$ python -q
>>> import numpy as np
>>> from numpy import linalg as LA
>>> np.set_printoptions(precision=1, suppress=True, linewidth=200)
>>> Y = np.array([[0, 3], [3, -2]])
>>> basis = np.array([[2, 4, 4], [0, -2, 0], [-3, 1, -5]])
>>> m1 = np.kron(Y, basis)
>>> m1
array([[  0,   0,   0,   6,  12,  12],
       [  0,   0,   0,   0,  -6,   0],
       [  0,   0,   0,  -9,   3, -15],
       [  6,  12,  12,  -4,  -8,  -8],
       [  0,  -6,   0,   0,   4,   0],
       [ -9,   3, -15,   6,  -2,  10]])
>>> x = np.array([2, 1, 2, -3, 5, -2])
>>> target = m1 @ x
>>> target
array([ 18, -30,  72,  36,  14, -93])
>>> np.round(LA.solve(m1, m1[:, 2]), 1) + 0
array([0., 0., 1., 0., 0., 0.])
>>> LA.solve(m1.T, m1[2])
array([ 0.,  0.,  1.,  0., -0., -0.])
>>> x = np.array([8, 6, 7, 1, 1, 3])
>>> a = np.maximum(m1 @ x, 0)
>>> np.tanh(m1 @ x)
array([ 1., -1., -1.,  1., -1., -1.])
>>> np.maximum(m1 @ (3 * x), 0)
array([162,   0,   0, 504,   0,   0])
>>> m1.T @ a
array([1008, 2016, 2016, -348, -696, -696])
>>> left, sv, VT = LA.svd(m1)
>>> sv
array([31.7, 17.2, 16.4,  8.9,  0.5,  0.3])
>>> np.argmax(sv[:-1] / (sv[1:] + 1e-6)) + 1
np.int64(4)
>>> Y = left[:, :4] @ np.diag(sv[:4]) @ VT[:4]
>>> np.round(LA.norm(m1 - Y, 2), 1), round(float(sv[4]), 1)
(np.float64(0.5), 0.5)
>>> Y.round(1) + 0
array([[  0. ,   0. ,   0. ,   6.1,  12. ,  11.9],
       [  0. ,   0. ,   0. ,   0.3,  -6. ,  -0.2],
       [  0. ,   0. ,   0. ,  -8.9,   3. , -15.1],
       [  6.1,  12. ,  11.9,  -4.1,  -8. ,  -8. ],
       [  0.3,  -6. ,  -0.2,  -0.2,   4. ,   0.1],
       [ -8.9,   3. , -15.1,   5.9,  -2. ,  10. ]])
>>> np.round(np.abs(m1 - Y).max(), 1)
np.float64(0.3)
>>> round(LA.norm(m1 - Y) / LA.norm(m1), 1)
np.float64(0.0)
>>> E = np.load("sample0.npy")
>>> E
array([[1, 0],
       [3, 1]])
>>> # triangular
>>> round(np.log10(LA.cond(E)))
1
>>> round(LA.norm(E, 2) / LA.norm(E), 1)
np.float64(1.0)
>>> x = np.array([-2, 1, -2, 3, 2, 3])
>>> target = m1 @ x
>>> beta, lr = np.zeros(6), 1 / LA.norm(m1, 2) ** 2
>>> for i in range(6):
...     beta -= lr * m1.T @ (m1 @ beta - target)
...     if i % 1 == 0: print(i, round(LA.norm(m1 @ beta - target), 1))
... 
0 19.2
1 16.3
2 14.2
3 12.5
4 11.2
5 10.2
>>> round(LA.cond(m1), 1)
np.float64(115.2)
